$ python -q
>>> import numpy as np
>>> from numpy import linalg as LA
>>> np.set_printoptions(precision=1, suppress=True, linewidth=120)
>>> arr = np.load("block5.npy")
>>> print(arr)
[[0 1 1]
 [1 0 1]
 [1 1 0]]
>>> # equal to its transpose
>>> def softmax(z):
...     e = np.exp(z - z.max(axis=-1, keepdims=True))
...     return e / e.sum(axis=-1, keepdims=True)
... 
>>> print(softmax(arr[0] + 2))
[0.2 0.4 0.4]
>>> print(np.round(softmax(10 * arr[0]), 1) + 0)
[0.  0.5 0.5]
>>> print(softmax(arr).sum(axis=1))
[1. 1. 1.]
>>> scores = arr @ arr.T / np.sqrt(3)
>>> print(softmax(scores)[0] @ arr)
[0.5 0.7 0.7]
>>> print(softmax(scores))
[[0.5 0.3 0.3]
 [0.3 0.5 0.3]
 [0.3 0.3 0.5]]
>>> print(np.round(LA.det(2 * arr), 1), round(float(LA.det(arr)), 1))
16.0 2.0
>>> print(LA.eigvals(arr))
[-1.  2. -1.]
>>> print(np.kron(np.eye(2, dtype=int), arr))
[[0 1 1 0 0 0]
 [1 0 1 0 0 0]
 [1 1 0 0 0 0]
 [0 0 0 0 1 1]
 [0 0 0 1 0 1]
 [0 0 0 1 1 0]]
>>> print(np.round(np.poly(arr), 1) + 0)
[ 1.  0. -3. -2.]
>>> print(np.einsum("ii->", arr))
0
>>> evals, V = LA.eig(arr)
>>> print(np.sort(LA.eigvals(arr @ arr)))
[1. 1. 4.]
>>> print(np.sort(LA.eigvals(LA.inv(arr))))
[-1.  -1.   0.5]
>>> evals, V = LA.eigh(arr)
>>> x0 = np.array([0, 5, 0])
>>> print(V * np.abs(evals) @ V.T)
[[1.3 0.3 0.3]
 [0.3 1.3 0.3]
 [0.3 0.3 1.3]]
>>> print(x0 @ arr @ x0)
0
>>> print(x0 @ arr @ x0 / (x0 @ x0), round(float(evals[0]), 1), np.round(evals[-1], 1))
0.0 -1.0 2.0
>>> print(V * np.maximum(evals, 0) @ V.T)
[[0.7 0.7 0.7]
 [0.7 0.7 0.7]
 [0.7 0.7 0.7]]
>>> print(np.abs(arr).sum(axis=1).max(), round(float(np.abs(evals).max()), 1))
2 2.0
>>> print(LA.eigvalsh(arr[1:, 1:]))
[-1.  1.]
>>> rng = np.random.default_rng(70)
>>> F = np.eye(3, dtype=int)[rng.permutation(3)]
>>> print(F)
[[0 1 0]
 [0 0 1]
 [1 0 0]]
>>> # row-stochastic, so 1 is an eigenvalue
>>> u = np.array([0, 1, -4])
>>> other = F + np.outer(u, np.eye(3)[0])
>>> print(LA.matrix_rank(other - F))
1
>>> print(np.round(LA.det(other) / LA.det(F), 1), round(1 + LA.solve(F, u)[0], 1))
-3.0 -3.0
>>> T = np.stack([F, -2 * F, F[::-1]])
>>> print(LA.norm(T, axis=(1, 2)))
[1.7 3.5 1.7]
>>> print(LA.det(T))
[ 1. -8. -1.]
>>> print(T.sum(axis=0))
[[ 1 -1  0]
 [ 0  0  0]
 [-1  1  0]]
>>> print(np.einsum("bij,cij->bc", T, T))
[[ 3 -6  1]
 [-6 12 -2]
 [ 1 -2  3]]
>>> K = np.loadtxt("out9.csv", delimiter=",")
>>> print(K)
[[ 1. -1.  1.]
 [ 1.  0.  0.]
 [ 1.  1.  1.]
 [ 1.  2.  4.]
 [ 1.  3.  9.]]
>>> hat = K @ LA.solve(K.T @ K, K.T)
>>> print(np.trace(hat))
3.0
>>> print(np.round((np.eye(5) - hat) @ K, 1) + 0)
[[0. 0. 0.]
 [0. 0. 0.]
 [0. 0. 0.]
 [0. 0. 0.]
 [0. 0. 0.]]
>>> print(LA.matrix_rank(np.eye(5) - hat))
2
>>> labels = rng.permutation(3)
>>> other = K[:, labels] * rng.choice([-1, 1], 3)
>>> print(other)
[[-1.  1.  1.]
 [-1. -0.  0.]
 [-1. -1.  1.]
 [-1. -2.  4.]
 [-1. -3.  9.]]
>>> Uu, _, Vt = LA.svd(K.T @ other)
>>> print(np.round(Uu @ Vt, 1) + 0)
[[-1.  0.  0.]
 [ 0. -1.  0.]
 [ 0.  0.  1.]]
>>> print(labels)
[0 1 2]
>>> ang = np.radians(180)
>>> R = np.eye(3)
>>> R[0, 0] = R[2, 2] = np.cos(ang)
>>> R[0, 2], R[2, 0] = -np.sin(ang), np.sin(ang)
>>> print(R.round(1) + 0)
[[-1.  0.  0.]
 [ 0.  1.  0.]
 [ 0.  0. -1.]]
>>> other = K @ R.T
>>> print(np.round(LA.det(R), 1), np.trace(R))
1.0 -1.0
>>> print(LA.svd(K, compute_uv=False), LA.svd(other, compute_uv=False))
[10.7  1.7  1.4] [10.7  1.7  1.4]
>>> print(np.allclose(K @ K.T, other @ other.T))
True
>>> O = K.astype(float).copy()
>>> for j in range(3):
...     O[:, j] -= O[:, :j] @ (O[:, :j].T @ O[:, j])
...     O[:, j] /= LA.norm(O[:, j])
... 
>>> print(np.round(O.T @ O, 1) + 0)
[[1. 0. 0.]
 [0. 1. 0.]
 [0. 0. 1.]]
>>> print(O)
[[ 0.4 -0.6  0.5]
 [ 0.4 -0.3 -0.3]
 [ 0.4  0.  -0.5]
 [ 0.4  0.3 -0.3]
 [ 0.4  0.6  0.5]]
